% ipython --no-banner

In [1]: import numpy as np

In [2]: import numpy.linalg as la

In [3]: np.set_printoptions(precision=1, suppress=True, linewidth=120)

In [4]: def rd(a):
   ...:     return np.round(a, 1) + 0
   ...: 

In [5]: r0 = np.array([0, 4, -5, 2, -5, -4, 3, -5, 1, 2, 4])

In [6]: A = -1 * np.eye(11) + np.outer(r0, r0)

In [7]: A
Out[7]: 
array([[ -1.,   0.,   0.,   0.,   0.,   0.,   0.,   0.,   0.,   0.,   0.],
       [  0.,  15., -20.,   8., -20., -16.,  12., -20.,   4.,   8.,  16.],
       [  0., -20.,  24., -10.,  25.,  20., -15.,  25.,  -5., -10., -20.],
       [  0.,   8., -10.,   3., -10.,  -8.,   6., -10.,   2.,   4.,   8.],
       [  0., -20.,  25., -10.,  24.,  20., -15.,  25.,  -5., -10., -20.],
       [  0., -16.,  20.,  -8.,  20.,  15., -12.,  20.,  -4.,  -8., -16.],
       [  0.,  12., -15.,   6., -15., -12.,   8., -15.,   3.,   6.,  12.],
       [  0., -20.,  25., -10.,  25.,  20., -15.,  24.,  -5., -10., -20.],
       [  0.,   4.,  -5.,   2.,  -5.,  -4.,   3.,  -5.,   0.,   2.,   4.],
       [  0.,   8., -10.,   4., -10.,  -8.,   6., -10.,   2.,   3.,   8.],
       [  0.,  16., -20.,   8., -20., -16.,  12., -20.,   4.,   8.,  15.]])

In [8]: # 2 blocks once reordered

In [9]: ev, evecs = la.eigh(A)

In [10]: x = np.array([8, 9, 1, 3, 1, 4, 5, 7, 9, 9, 8])

In [11]: rd(evecs * np.abs(ev) @ evecs.T)
Out[11]: 
array([[  1. ,   0. ,   0. ,   0. ,   0. ,   0. ,   0. ,   0. ,   0. ,   0. ,   0. ],
       [  0. ,  16.8, -19.7,   7.9, -19.7, -15.8,  11.8, -19.7,   3.9,   7.9,  15.8],
       [  0. , -19.7,  25.6,  -9.9,  24.6,  19.7, -14.8,  24.6,  -4.9,  -9.9, -19.7],
       [  0. ,   7.9,  -9.9,   4.9,  -9.9,  -7.9,   5.9,  -9.9,   2. ,   3.9,   7.9],
       [  0. , -19.7,  24.6,  -9.9,  25.6,  19.7, -14.8,  24.6,  -4.9,  -9.9, -19.7],
       [  0. , -15.8,  19.7,  -7.9,  19.7,  16.8, -11.8,  19.7,  -3.9,  -7.9, -15.8],
       [  0. ,  11.8, -14.8,   5.9, -14.8, -11.8,   9.9, -14.8,   3. ,   5.9,  11.8],
       [  0. , -19.7,  24.6,  -9.9,  24.6,  19.7, -14.8,  25.6,  -4.9,  -9.9, -19.7],
       [  0. ,   3.9,  -4.9,   2. ,  -4.9,  -3.9,   3. ,  -4.9,   2. ,   2. ,   3.9],
       [  0. ,   7.9,  -9.9,   3.9,  -9.9,  -7.9,   5.9,  -9.9,   2. ,   4.9,   7.9],
       [  0. ,  15.8, -19.7,   7.9, -19.7, -15.8,  11.8, -19.7,   3.9,   7.9,  16.8]])

In [12]: print(rd(x @ A @ x / (x @ x)), rd(ev[0]), rd(ev[-1]))
5.4 -1.0 140.0

In [13]: r0 = np.array([-5, -4, 5, -1, 0, -1, 3])

In [14]: rng = np.random.default_rng(74)

In [15]: J = np.outer(rng.normal(size=32), r0) + 0.3 * rng.normal(size=(32, 7))

In [16]: rd(J)
Out[16]: 
array([[-0.9, -0.7,  1.2, -0.3,  0. ,  0. ,  0.7],
       [-0.4, -1.2,  1.1,  0.4, -0.7, -0.3,  0.7],
       [-4.2, -2.6,  3.1, -0.7, -0.1, -1. ,  3. ],
       [ 0.8,  1.5, -0.9,  0.8,  0. ,  0. , -0.7],
       [ 4.8,  2.9, -4.2,  1.2,  0. ,  0.6, -2.3],
       [ 1.8,  1.7, -1.3,  0. , -0.1,  0.2, -1.2],
       [-0.3, -0.4,  0.8,  0.3,  0. , -0.1,  0.8],
       [-1.1, -0.4,  0.5, -0.2,  0.5,  0.2,  0.3],
       [ 0.9,  0.9, -1.4, -0.5,  0.1, -0.2, -0.8],
       [-3.4, -3.8,  3.9, -0.9,  0.2, -1. ,  2.9],
       [-8. , -5.9,  8.1, -1.4,  0.2, -1.1,  4.6],
       [-4.6, -3.9,  5.3, -1.2, -0.2, -1.1,  3.3],
       [ 2. ,  1.1, -1.2,  0.2,  0.1,  0.2, -1. ],
       [-0.4, -0.6,  0.5, -0.2,  0.4,  0. ,  0.5],
       [-1.7, -1.5,  2.1, -0.5,  0.1,  0. ,  1.3],
       [-1. , -0.8,  1.3, -0.5,  0.2,  0.4,  1. ],
       [ 5.2,  3.7, -4.9,  1.2, -0.2,  1. , -3.3],
       [ 7.5,  5.7, -7.1,  1.5,  0. ,  1.3, -4.3],
       [-0.3, -0.3,  0.6, -0.1, -0.2, -0.3,  0. ],
       [-7.2, -5.5,  6.9, -1.4, -0.2, -1.4,  4.3],
       [-1.2, -1.3,  1.3, -0.5,  0.4,  0. ,  0.6],
       [-4.7, -3.8,  3.7, -0.5,  0.1, -0.4,  3.3],
       [-1. , -1.2,  1. , -0.5, -0.2,  0.4,  1. ],
       [ 0.1, -0.8,  0.5, -0.3,  0. ,  0. ,  0.3],
       [ 4.9,  4.3, -4.6,  1.1,  0.1,  0.7, -2.9],
       [-7. , -5.4,  6.6, -1.1,  0.1, -1.7,  3.9],
       [ 4.1,  3.4, -4. ,  0.5,  0.5,  1.1, -2.4],
       [-2.2, -1.6,  1.9,  0.2,  0.1, -0.4,  0.8],
       [-0.7, -0.6,  0.8, -0.3, -0.3,  0.1,  0.4],
       [ 6.6,  4.2, -7.1,  1.5, -0.4,  1.8, -3.7],
       [-2.4, -1.3,  2.2, -0.6, -0.2, -0.4,  1.6],
       [ 3.7,  3.5, -3.8,  0.5,  0.3,  0.4, -2.9]])

In [17]: la.matrix_rank(J)
Out[17]: np.int64(7)

In [18]: rd(J.mean(axis=0))
Out[18]: array([-0.3, -0.3,  0.4, -0.1,  0. ,  0. ,  0.3])

In [19]: rd(J.sum(axis=0))
Out[19]: array([-10.1, -10.5,  12.9,  -2. ,   0.6,  -1.2,   9.9])

In [20]: J.shape
Out[20]: (32, 7)

In [21]: X = np.load("run19.npy")

In [22]: print(X)
[[0 0 0 0 0 0 0 1 0 0 0]
 [0 0 0 0 0 0 0 0 0 0 1]
 [0 0 1 0 0 0 0 0 0 0 0]
 [0 0 0 0 0 0 0 0 1 0 0]
 [1 0 0 0 0 0 0 0 0 0 0]
 [0 0 0 0 0 0 0 0 0 1 0]
 [0 0 0 1 0 0 0 0 0 0 0]
 [0 0 0 0 1 0 0 0 0 0 0]
 [0 0 0 0 0 1 0 0 0 0 0]
 [0 1 0 0 0 0 0 0 0 0 0]
 [0 0 0 0 0 0 1 0 0 0 0]]

In [23]: # 3 blocks once reordered

In [24]: rd(la.svd(X, compute_uv=False))
Out[24]: array([1., 1., 1., 1., 1., 1., 1., 1., 1., 1., 1.])

In [25]: print(X[:, 8] @ X[:, 3])
0

In [26]: rd(la.norm(X, axis=0))
Out[26]: array([1., 1., 1., 1., 1., 1., 1., 1., 1., 1., 1.])

In [27]: X.T @ X
Out[27]: 
array([[1, 0, 0, 0, 0, 0, 0, 0, 0, 0, 0],
       [0, 1, 0, 0, 0, 0, 0, 0, 0, 0, 0],
       [0, 0, 1, 0, 0, 0, 0, 0, 0, 0, 0],
       [0, 0, 0, 1, 0, 0, 0, 0, 0, 0, 0],
       [0, 0, 0, 0, 1, 0, 0, 0, 0, 0, 0],
       [0, 0, 0, 0, 0, 1, 0, 0, 0, 0, 0],
       [0, 0, 0, 0, 0, 0, 1, 0, 0, 0, 0],
       [0, 0, 0, 0, 0, 0, 0, 1, 0, 0, 0],
       [0, 0, 0, 0, 0, 0, 0, 0, 1, 0, 0],
       [0, 0, 0, 0, 0, 0, 0, 0, 0, 1, 0],
       [0, 0, 0, 0, 0, 0, 0, 0, 0, 0, 1]])
